$ python -q
>>> import numpy as np
>>> np.set_printoptions(suppress=True, linewidth=120)
>>> E = np.load("out13.npy")
>>> print(E)
[[ 1  0  4 -2  1  1]
 [-1 -2  2 -4 -1 -1]
 [ 2  1  5 -1  2  2]
 [-2 -3  1 -5 -2 -2]
 [ 2  1  5 -1  2  2]
 [ 3  2  6  0  3  3]
 [-2 -3  1 -5 -2 -2]]
>>> rk = np.linalg.matrix_rank(E)
>>> print(rk)
2
>>> null = np.linalg.svd(E)[2][rk:].T
>>> [int(np.linalg.matrix_rank(np.delete(E, i, axis=0))) for i in range(7)]
[2, 2, 2, 2, 2, 2, 2]
>>> [int(np.linalg.matrix_rank(E[:, :j + 1])) for j in range(6)]
[1, 2, 2, 2, 2, 2]
>>> np.linalg.matrix_rank(E.T @ E), np.linalg.matrix_rank(E @ E.T)
(np.int64(2), np.int64(2))
>>> rng = np.random.default_rng(6845)
>>> out = E + rng.integers(-2, 3, (7, 2)) @ rng.integers(-2, 3, (2, 6))
>>> out
array([[ 3, -2,  4, -4,  1, -1],
       [-1, -3,  1, -5,  1, -4],
       [ 1,  1,  4, -1,  4,  0],
       [-3, -2,  1, -4, -2, -1],
       [ 4, -1,  5, -3,  2,  0],
       [ 6,  0,  7, -2,  1,  3],
       [-4, -3, -1, -5,  2, -6]])
>>> np.round(np.linalg.svd(out - E, compute_uv=False), 3) + 0
array([8.355, 7.361, 0.   , 0.   , 0.   , 0.   ])
>>> np.linalg.matrix_rank(out - E, tol=1e-8)
np.int64(2)
>>> np.linalg.lstsq(E[:-1].T, E[-1])[2]
np.int32(2)
>>> round(np.trace(np.linalg.pinv(E) @ E), 3)
np.float64(2.0)
>>> np.unique(E.round(6), axis=0).shape
(5, 6)
>>> Uu, sv, VT = np.linalg.svd(E)
>>> print(sv.round(3) + 0)
[12.952 11.012  0.     0.     0.     0.   ]
>>> out = Uu[:, :2] @ np.diag(sv[:2]) @ VT[:2]
>>> print(np.linalg.matrix_rank(E, rtol=0.05))
2
>>> print(np.linalg.matrix_rank(out))
2
>>> round(np.linalg.norm(E - out, 2), 3), round(sv[2], 3)
(np.float64(0.0), np.float64(0.0))
>>> print(out.round(3) + 0)
[[ 1.  0.  4. -2.  1.  1.]
 [-1. -2.  2. -4. -1. -1.]
 [ 2.  1.  5. -1.  2.  2.]
 [-2. -3.  1. -5. -2. -2.]
 [ 2.  1.  5. -1.  2.  2.]
 [ 3.  2.  6.  0.  3.  3.]
 [-2. -3.  1. -5. -2. -2.]]
>>> print(np.round(np.abs(E - out).max(), 3))
0.0
>>> round(float(np.linalg.norm(E - out) / np.linalg.norm(E)), 3)
0.0
>>> np.linalg.matrix_rank(E, rtol=0.1)
np.int64(2)
>>> round(float(np.linalg.norm(E, 2) / np.linalg.norm(E)), 3)
0.762
>>> [round(float(x), 3) for x in np.linalg.svd(E, compute_uv=False)[:3]]
[12.952, 11.012, 0.0]
>>> data = np.load("run18.npy")
>>> data
array([[ 19,  -8, -13,   0,  -2,  -5,   8, -13,   9],
       [ -8,  18,  -1, -14,  12,   4,  -5, -10,   0],
       [-13,  -1,  32,  19,  -1,  22, -20,  17, -23],
       [  0, -14,  19,  24, -11,  11, -12,  12, -14],
       [ -2,  12,  -1, -11,  24,  -2,   4, -10,   6],
       [ -5,   4,  22,  11,  -2,  23, -20,   3, -19],
       [  8,  -5, -20, -12,   4, -20,  23,   0,  18],
       [-13, -10,  17,  12, -10,   3,   0,  31, -11],
       [  9,   0, -23, -14,   6, -19,  18, -11,  19]])
>>> # looks like rank 5
>>> Uu, sv, VT = np.linalg.svd(data)
>>> V = VT[:(sv > 1e-8).sum()]
>>> vec = data[2] + 3 * data[8] + rng.integers(2) * np.eye(9)[2]
>>> print(vec)
[ 14.  -1. -37. -23.  17. -35.  34. -16.  34.]
>>> print(np.round(np.diag(V.T @ V), 3))
[0.692 0.417 0.402 0.612 0.865 0.584 0.488 0.726 0.215]
>>> np.linalg.matrix_rank(np.vstack([data, vec]))
np.int64(5)
>>> print(np.allclose(V.T @ V @ vec, vec))
True
>>> out = E / np.linalg.norm(E, axis=1, keepdims=True)
>>> gram = out @ out.T
>>> gram.round(3)
array([[ 1.   ,  0.522,  0.935,  0.243,  0.935,  0.841,  0.243],
       [ 0.522,  1.   ,  0.185,  0.954,  0.185, -0.024,  0.954],
       [ 0.935,  0.185,  1.   , -0.117,  1.   ,  0.978, -0.117],
       [ 0.243,  0.954, -0.117,  1.   , -0.117, -0.321,  1.   ],
       [ 0.935,  0.185,  1.   , -0.117,  1.   ,  0.978, -0.117],
       [ 0.841, -0.024,  0.978, -0.321,  0.978,  1.   , -0.321],
       [ 0.243,  0.954, -0.117,  1.   , -0.117, -0.321,  1.   ]])
>>> m1 = np.load("mat.npy")
>>> print(m1)
[[ -2   6  -8]
 [  8   3  14]
 [-16  -9 -26]
 [  8   3  14]
 [ -2 -30  16]]
>>> print(np.round(m1 @ np.linalg.pinv(m1) @ m1, 3))
[[ -2.   6.  -8.]
 [  8.   3.  14.]
 [-16.  -9. -26.]
 [  8.   3.  14.]
 [ -2. -30.  16.]]
>>> np.unique(m1.round(6), axis=0).shape
(4, 3)
>>> print(np.linalg.lstsq(m1[:-1].T, m1[-1])[2])
2
>>> print(np.abs(np.diag(np.linalg.qr(m1)[1])) > 1e-9)
[ True  True False]
>>> rk = np.linalg.matrix_rank(m1)
>>> rk
np.int64(2)
>>> null = np.linalg.svd(m1)[2][rk:].T
>>> null.shape
(3, 1)
>>> np.linalg.matrix_rank(m1.T @ m1), np.linalg.matrix_rank(m1 @ m1.T)
(np.int64(2), np.int64(2))
>>> [int(np.linalg.matrix_rank(m1[:i])) for i in range(1, len(m1) + 1)]
[1, 2, 2, 2, 2]
>>> print([int(np.linalg.matrix_rank(np.delete(m1, i, axis=0))) for i in range(5)])
[2, 2, 2, 2, 2]
>>> np.round(null[:, 0] / null[np.abs(null[:, 0]).round(6).argmax(), 0], 3)
array([ 1.   , -0.333, -0.5  ])
>>> np.allclose(m1 @ null, 0)
True
>>> [int(np.linalg.matrix_rank(m1[:, :j + 1])) for j in range(3)]
[1, 2, 2]
